% ipython --no-banner

In [1]: import numpy as np

In [2]: np.set_printoptions(precision=2, suppress=True, linewidth=140, sign=" ")

In [3]: def tidy(a):
   ...:     return np.round(a, 2) + 0
   ...: 

In [4]: mat = np.loadtxt("arr.csv", delimiter=",")

In [5]: mat
Out[5]: 
array([[ 0.,  0.,  0.,  0.],
       [-5.,  2., -5., -2.],
       [ 1.,  2.,  4., -1.],
       [-3.,  3.,  0., -3.],
       [ 0.,  0.,  0.,  0.],
       [ 0.,  1.,  3., -2.],
       [-3.,  2., -3., -1.],
       [-2.,  3., -2.,  0.],
       [ 0.,  1.,  3., -2.],
       [ 0.,  0.,  0.,  0.],
       [ 0.,  1.,  3., -2.],
       [-2.,  4.,  1., -2.],
       [ 0.,  1.,  3., -2.],
       [-2.,  0., -2., -1.],
       [ 1.,  1.,  1.,  1.],
       [-2.,  4.,  1., -2.],
       [ 1.,  1.,  1.,  1.],
       [-1.,  1., -1.,  0.],
       [ 0.,  0.,  0.,  0.]])

In [6]: C = mat[[11, 5]].astype(float)

In [7]: for _ in range(5):
   ...:     labels = np.linalg.norm(mat[:, None] - C, axis=-1).argmin(axis=1)
   ...:     C = np.array([mat[labels == j].mean(axis=0) for j in range(2)])
   ...: 

In [8]: labels
Out[8]: array([ 1,  0,  1,  0,  1,  1,  0,  0,  1,  1,  1,  0,  1,  0,  1,  0,  1,  0,  1])

In [9]: print(tidy(C[1] - C[0]))
[ 2.77 -1.65  3.01  0.74]

In [10]: tidy(C)
Out[10]: 
array([[-2.5 ,  2.38, -1.38, -1.38],
       [ 0.27,  0.73,  1.64, -0.64]])

In [11]: np.argsort(-np.linalg.norm(mat, axis=0).round(6), kind="stable")[:3]
Out[11]: array([ 2,  1,  0])

In [12]: round(np.log10(np.linalg.cond(mat)))
Out[12]: 2

In [13]: tidy(np.abs(np.linalg.svd(mat)[2][-1]))
Out[13]: array([ 0.71,  0.2 ,  0.42,  0.52])

In [14]: [round(float(x), 2) for x in np.linalg.svd(mat, compute_uv=False)[:3]]
Out[14]: [12.05, 10.61, 3.9]

In [15]: np.linalg.matrix_rank(mat, rtol=0.1)
Out[15]: np.int64(3)

In [16]: cen = mat - mat.mean(axis=1)
---------------------------------------------------------------------------
ValueError                                Traceback (most recent call last)
Cell In[16], line 1
----> 1 cen = mat - mat.mean(axis=1)

ValueError: operands could not be broadcast together with shapes (19,4) (19,) 

In [17]: cen = mat - mat.mean(axis=0)

In [18]: U, sigma, vt = np.linalg.svd(cen, full_matrices=False)

In [19]: (np.sign(U[:, 0]) == np.sign(U[0, 0])).astype(int)
Out[19]: array([ 1,  0,  1,  0,  1,  1,  0,  0,  1,  1,  1,  0,  1,  0,  1,  0,  1,  0,  1])

In [20]: tidy(sigma ** 2 / (sigma ** 2).sum())
Out[20]: array([ 0.65,  0.27,  0.07,  0.  ])

In [21]: tidy(vt[0] * np.sign(vt[0, np.abs(vt[0]).argmax()]))
Out[21]: array([ 0.55, -0.14,  0.82,  0.04])

In [22]: tidy((sigma ** 2).sum() ** 2 / (sigma ** 4).sum())
Out[22]: np.float64(1.97)

In [23]: print(np.abs(U[:, 0]).argmax())
1

In [24]: np.abs(vt[0]).argmax()
Out[24]: np.int64(2)

In [25]: tidy(sigma)
Out[25]: array([ 11.43,   7.38,   3.82,   0.12])

In [26]: tidy(cen.mean(axis=0))
Out[26]: array([ 0.,  0.,  0.,  0.])

In [27]: print(np.linalg.matrix_rank(cen))
4

In [28]: hat = mat @ np.linalg.solve(mat.T @ mat, mat.T)

In [29]: np.allclose(hat @ hat, hat)
Out[29]: True

In [30]: print(tidy(hat @ mat[:, 1]))
[ 0.  2.  2.  3.  0.  1.  2.  3.  1.  0.  1.  4.  1.  0.  1.  4.  1.  1.  0.]

In [31]: K = np.load("dump.npy")

In [32]: K
Out[32]: 
array([[10,  8,  1,  0,  1,  1,  4],
       [ 8,  4,  4,  0,  6, -3, -8],
       [ 1,  4, -8,  2, -2, -4,  1],
       [ 0,  0,  2,  4, -1,  3,  8],
       [ 1,  6, -2, -1,  8,  1, -6],
       [ 1, -3, -4,  3,  1,  8, -6],
       [ 4, -8,  1,  8, -6, -6, -2]])

In [33]: # symmetric

In [34]: [round(float(x), 2) for x in np.linalg.svd(K, compute_uv=False)[:3]]
Out[34]: [19.89, 15.18, 14.71]

In [35]: tidy(np.linalg.norm(K, 2) / np.linalg.norm(K))
Out[35]: np.float64(0.6)

In [36]: np.linalg.cond(K) > 100
Out[36]: np.True_

In [37]: np.argsort(-np.linalg.norm(K, axis=0).round(6), kind="stable")[:3]
Out[37]: array([ 6,  1,  0])

In [38]: print(tidy(np.abs(np.linalg.svd(K)[2][-1])))
[ 0.31  0.55  0.33  0.28  0.54  0.13  0.33]

In [39]: vec = np.array([1, 1, -1, 0, -2, -2, -2])

In [40]: h = np.maximum(K @ vec, 0)

In [41]: h
Out[41]: array([  5,  18,  23,   0,   3,   0,  23])

In [42]: np.maximum(K @ vec, 0) - np.maximum(-K @ vec, 0)
Out[42]: array([  5,  18,  23, -22,   3,  -4,  23])

In [43]: np.maximum(K @ (3 * vec), 0)
Out[43]: array([ 15,  54,  69,   0,   9,   0,  69])

In [44]: ev, V = np.linalg.eigh(K)

In [45]: print(tidy(np.abs(V[:, -1])))
[ 0.38  0.59  0.02  0.22  0.55  0.07  0.39]

In [46]: tidy(ev.sum()), np.trace(K)
Out[46]: (np.float64(24.0), np.int64(24))

In [47]: tidy(np.linalg.eigvalsh(K + -3 * np.eye(7)))
Out[47]: array([-18.18, -13.7 ,  -2.83,   1.66,   7.46,  11.71,  16.89])

In [48]: print(np.unique(ev.round(6) + 0, return_counts=True)[1])
[ 1  1  1  1  1  1  1]

In [49]: np.abs(V[:, -1]).round(6).argmax()
Out[49]: np.int64(1)

In [50]: tidy(np.linalg.eigvalsh(K).min())
Out[50]: np.float64(-15.18)

In [51]: F = np.load("data.npy")

In [52]: F
Out[52]: 
array([[ -1.24,  -2.54,   5.35,  -2.27,   0.82,  -3.59,  -1.16,   2.06],
       [ -2.23,  -5.87,   9.9 ,  -3.89,   2.14,  -8.51,  -1.99,   3.91],
       [ -2.76,  -9.64,  15.2 ,  -5.61,   3.09, -11.92,  -2.32,   6.51],
       [ -2.7 ,  -9.21,  15.08,  -6.05,   3.34, -11.67,  -3.31,   5.98]])

In [53]: G = F.T @ F

In [54]: (F @ F.T).shape
Out[54]: (4, 4)

In [55]: print(tidy(np.linalg.eigvalsh(G)[::-1]))
[ 1419.97     1.27     0.69     0.44     0.       0.       0.       0.  ]

In [56]: np.allclose(G, G.T)
Out[56]: True

In [57]: np.linalg.matrix_rank(G)
Out[57]: np.int64(4)

In [58]: f, r1 = F[1], F[0]

In [59]: print(tidy(f @ r1))
122.14

In [60]: pr = (f @ r1) / (f @ f) * f

In [61]: tidy(np.linalg.norm(f + r1) ** 2 + np.linalg.norm(f - r1) ** 2)
Out[61]: np.float64(619.47)

In [62]: (r1 - pr) @ f
Out[62]: np.float64(0.0)

In [63]: U, sigma, vt = np.linalg.svd(F)

In [64]: np.argmax(sigma[:-1] / (sigma[1:] + 1e-6)) + 1
Out[64]: np.int64(1)

In [65]: Y = U[:, :1] @ np.diag(sigma[:1]) @ vt[:1]

In [66]: tidy(np.linalg.norm(F - Y, 2)), tidy(sigma[1])
Out[66]: (np.float64(1.13), np.float64(1.13))

In [67]: tidy(np.linalg.norm(F - Y) / np.linalg.norm(F))
Out[67]: np.float64(0.04)

In [68]: W0 = np.loadtxt("layer15.csv", delimiter=",")

In [69]: W0
Out[69]: 
array([[   5.,    4.,    2.,    4.,    0.],
       [   6.,    8.,   10.,    7.,    6.],
       [  12.,   10.,   16.,   12.,   11.],
       [  17.,   13.,   20.,   17.,   19.],
       [  22.,   17.,   23.,   21.,   19.],
       [  24.,   24.,   24.,   27.,   25.],
       [  29.,   32.,   30.,   27.,   30.],
       [  32.,   35.,   39.,   31.,   39.],
       [  33.,   44.,   43.,   34.,   43.],
       [  37.,   48.,   44.,   43.,   52.],
       [  46.,   52.,   52.,   48.,   55.],
       [  46.,   55.,   59.,   56.,   55.],
       [  50.,   55.,   62.,   60.,   60.],
       [  50.,   56.,   69.,   68.,   61.],
       [  54.,   60.,   78.,   74.,   61.],
       [  63.,   66.,   85.,   77.,   68.],
       [  66.,   70.,   91.,   78.,   76.],
       [  67.,   77.,   98.,   80.,   85.],
       [  72.,   82.,   98.,   82.,   90.],
       [  81.,   82.,   98.,   87.,   91.],
       [  84.,   91.,  107.,   95.,   97.],
       [  92.,   93.,  116.,   99.,  106.],
       [  97.,   97.,  123.,  108.,  109.],
       [ 101.,  103.,  131.,  108.,  112.]])

In [70]: labels = W0[:, 0] > np.median(W0[:, 0])

In [71]: f = W0[labels].mean(axis=0) - W0[~labels].mean(axis=0)

In [72]: np.argsort(-np.abs(f).round(6), kind="stable")
Out[72]: array([ 2,  3,  4,  1,  0])

In [73]: cen = W0 - W0.mean(axis=0)

In [74]: V = np.linalg.svd(cen)[2][:1]

In [75]: Y = cen - cen @ V.T @ V

In [76]: print(tidy(np.linalg.norm(Y) / np.linalg.norm(cen)))
0.09

In [77]: tidy(np.cov(cen @ V.T, rowvar=False))
Out[77]: np.float64(5451.12)

In [78]: tidy((cen @ V.T).std(axis=0))
Out[78]: array([ 72.28])

In [79]: tidy(Y.std(axis=0))
Out[79]: array([ 2.56,  2.78,  2.81,  3.24,  2.8 ])

In [80]: np.linalg.norm(Y, axis=1).round(6).argmax()
Out[80]: np.int64(14)

In [81]: hat = W0 @ np.linalg.solve(W0.T @ W0, W0.T)

In [82]: tidy(np.trace(hat))
Out[82]: np.float64(5.0)

In [83]: tidy(np.linalg.eigvalsh(hat))
Out[83]: array([ 0.,  0.,  0.,  0.,  0.,  0.,  0.,  0.,  0.,  0.,  0.,  0.,  0.,  0.,  0.,  0.,  0.,  0.,  0.,  1.,  1.,  1.,  1.,  1.])

In [84]: tidy(hat @ W0[:, 2])
Out[84]: 
array([   2.,   10.,   16.,   20.,   23.,   24.,   30.,   39.,   43.,   44.,   52.,   59.,   62.,   69.,   78.,   85.,   91.,   98.,   98.,
         98.,  107.,  116.,  123.,  131.])

In [85]: cen = mat - mat.mean(axis=0)

In [86]: V = np.linalg.svd(cen)[2][:3]

In [87]: Y = cen - cen @ V.T @ V

In [88]: print(tidy(np.diag(V.T @ V)))
[ 0.49  0.96  0.82  0.73]

In [89]: tidy(np.linalg.norm(Y) / np.linalg.norm(cen))
Out[89]: np.float64(0.01)

In [90]: np.linalg.norm(Y, axis=1).round(6).argmax()
Out[90]: np.int64(17)

In [91]: tidy(Y.std(axis=0))
Out[91]: array([ 0.02,  0.01,  0.01,  0.01])

In [92]: M = np.load("m.npy")

In [93]: M
Out[93]: 
array([[ 68.,  16., -40.,  24.,   8.],
       [ 16.,   8., -10.,   6.,   2.],
       [-40., -10.,  29., -15.,  -5.],
       [ 24.,   6., -15.,  13.,   3.],
       [  8.,   2.,  -5.,   3.,   5.]])

In [94]: ev, V = np.linalg.eigh(M)

In [95]: tidy(V.T @ V)
Out[95]: 
array([[ 1.,  0.,  0.,  0.,  0.],
       [ 0.,  1.,  0.,  0.,  0.],
       [ 0.,  0.,  1.,  0.,  0.],
       [ 0.,  0.,  0.,  1.,  0.],
       [ 0.,  0.,  0.,  0.,  1.]])

In [96]: tidy(np.linalg.eigvalsh(M @ M))
Out[96]: array([    16.,     16.,     16.,     16.,  11449.])

In [97]: tidy(np.abs(V[:, -1]))
Out[97]: array([ 0.79,  0.2 ,  0.49,  0.3 ,  0.1 ])

In [98]: tidy(np.linalg.svd(M, compute_uv=False))
Out[98]: array([ 107.,    4.,    4.,    4.,    4.])

In [99]: print(tidy(V.T @ M @ V))
[[   4.    0.    0.    0.    0.]
 [   0.    4.    0.    0.    0.]
 [   0.    0.    4.    0.    0.]
 [   0.    0.    0.    4.    0.]
 [   0.    0.    0.    0.  107.]]

In [100]: vec = np.array([0, -1, 0, -1, 0, 3, 2])

In [101]: y = K @ vec

In [102]: y
Out[102]: array([  3, -29, -16,  21, -14,  12, -22])

In [103]: tidy(np.linalg.solve(K, y))
Out[103]: array([ 0., -1.,  0., -1.,  0.,  3.,  2.])

In [104]: tidy(np.linalg.solve(K.T, K[4]))
Out[104]: array([ 0.,  0.,  0.,  0.,  1.,  0.,  0.])

In [105]: print(tidy(np.linalg.solve(K, -2 * y)))
[ 0.  2.  0.  2.  0. -6. -4.]

In [106]: hat = np.triu(np.array([[-4, -5, 4, 3, 3],
     ...:     [-5, -4, -5, -5, 1],
     ...:     [-4, -3, -1, 2, 1],
     ...:     [2, -1, -3, 2, -1],
     ...:     [-3, 1, 1, -4, 0]]), 1) + np.eye(5)

In [107]: Y = hat @ M @ np.linalg.inv(hat)

In [108]: tidy(np.linalg.det(Y))
Out[108]: np.float64(27392.0)

In [109]: np.linalg.matrix_rank(Y)
Out[109]: np.int64(5)

In [110]: print(hat @ M - M @ hat)
[[-144.  284.  -86.  -86. -162.]
 [  88.  102.  -99.   25.  -25.]
 [  56. -186.   75.   41.   97.]
 [  -8.  118.  -61.  -15.  -55.]
 [   0.   40.  -22.   -4.  -18.]]

In [111]: f = np.array([1, 1, 3, 1])

In [112]: r1 = np.array([2, 2, 1, 1, 1, 1, 2, 0])

In [113]: J = np.outer(f, r1)

In [114]: J
Out[114]: 
array([[ 2,  2,  1,  1,  1,  1,  2,  0],
       [ 2,  2,  1,  1,  1,  1,  2,  0],
       [ 6,  6,  3,  3,  3,  3,  6,  0],
       [ 2,  2,  1,  1,  1,  1,  2,  0]])

In [115]: # looks like rank 1

In [116]: U, sigma, vt = np.linalg.svd(J)

In [117]: np.argmax(sigma[:-1] / (sigma[1:] + 1e-6)) + 1
Out[117]: np.int64(1)

In [118]: tidy(sigma)
Out[118]: array([ 13.86,   0.  ,   0.  ,   0.  ])

In [119]: Y = U[:, :1] @ np.diag(sigma[:1]) @ vt[:1]

In [120]: print(tidy(np.linalg.norm(J - Y, 2)), tidy(sigma[1]))
0.0 0.0

In [121]: np.linalg.matrix_rank(J, rtol=0.05)
Out[121]: np.int64(1)

In [122]: tidy(Y)
Out[122]: 
array([[ 2.,  2.,  1.,  1.,  1.,  1.,  2.,  0.],
       [ 2.,  2.,  1.,  1.,  1.,  1.,  2.,  0.],
       [ 6.,  6.,  3.,  3.,  3.,  3.,  6.,  0.],
       [ 2.,  2.,  1.,  1.,  1.,  1.,  2.,  0.]])

In [123]: X = np.load("test13.npy")

In [124]: print(tidy(X))
[[ 0.13  0.21  0.13  0.21  0.04  0.04  0.04]
 [ 0.21  0.35  0.21  0.35  0.07  0.07  0.07]
 [ 0.13  0.21  0.13  0.21  0.04  0.04  0.04]
 [ 0.21  0.35  0.21  0.35  0.07  0.07  0.07]
 [ 0.04  0.07  0.04  0.07  0.01  0.01  0.01]
 [ 0.04  0.07  0.04  0.07  0.01  0.01  0.01]
 [ 0.04  0.07  0.04  0.07  0.01  0.01  0.01]]

In [125]: vec = np.array([8, 9, 4, 6, -9, 0, -1])

In [126]: tidy(np.linalg.eigvalsh(2 * X - np.eye(7)))
Out[126]: array([-1., -1., -1., -1., -1., -1.,  1.])

In [127]: tidy(np.eye(7) - X)
Out[127]: 
array([[ 0.87, -0.21, -0.13, -0.21, -0.04, -0.04, -0.04],
       [-0.21,  0.65, -0.21, -0.35, -0.07, -0.07, -0.07],
       [-0.13, -0.21,  0.87, -0.21, -0.04, -0.04, -0.04],
       [-0.21, -0.35, -0.21,  0.65, -0.07, -0.07, -0.07],
       [-0.04, -0.07, -0.04, -0.07,  0.99, -0.01, -0.01],
       [-0.04, -0.07, -0.04, -0.07, -0.01,  0.99, -0.01],
       [-0.04, -0.07, -0.04, -0.07, -0.01, -0.01,  0.99]])

In [128]: tidy(X @ vec)
Out[128]: array([ 4.27,  7.11,  4.27,  7.11,  1.42,  1.42,  1.42])

In [129]: (vec - X @ vec) @ (X @ vec)
Out[129]: np.float64(0.0)

In [130]: tidy(np.trace(X))
Out[130]: np.float64(1.0)

In [131]: vec = np.array([-4, 7, 9, -8, 5, 9, -4])

In [132]: (X @ vec).argmax()
Out[132]: np.int64(1)

In [133]: np.sign((X @ vec).round(6))
Out[133]: array([ 1.,  1.,  1.,  1.,  1.,  1.,  1.])

In [134]: tidy(np.einsum("ij,j->i", X, vec))
Out[134]: array([ 0.85,  1.41,  0.85,  1.41,  0.28,  0.28,  0.28])

In [135]: print(tidy(X @ np.ones(7)))
[ 0.8   1.34  0.8   1.34  0.27  0.27  0.27]

In [136]: rng = np.random.default_rng(1090)

In [137]: labels = rng.permutation(5)

In [138]: print(labels)
[ 3  0  2  1  4]

In [139]: Y = M[labels][:, labels]

In [140]: Y
Out[140]: 
array([[ 13.,  24., -15.,   6.,   3.],
       [ 24.,  68., -40.,  16.,   8.],
       [-15., -40.,  29., -10.,  -5.],
       [  6.,  16., -10.,   8.,   2.],
       [  3.,   8.,  -5.,   2.,   5.]])

In [141]: tidy(np.linalg.det(Y)), tidy(np.linalg.det(M[labels]))
Out[141]: (np.float64(27392.0), np.float64(27392.0))

In [142]: print(np.diag(Y))
[ 13.  68.  29.   8.   5.]

In [143]: tidy(np.sort(np.abs(np.linalg.eigvals(Y))))
Out[143]: array([   4.,    4.,    4.,    4.,  107.])
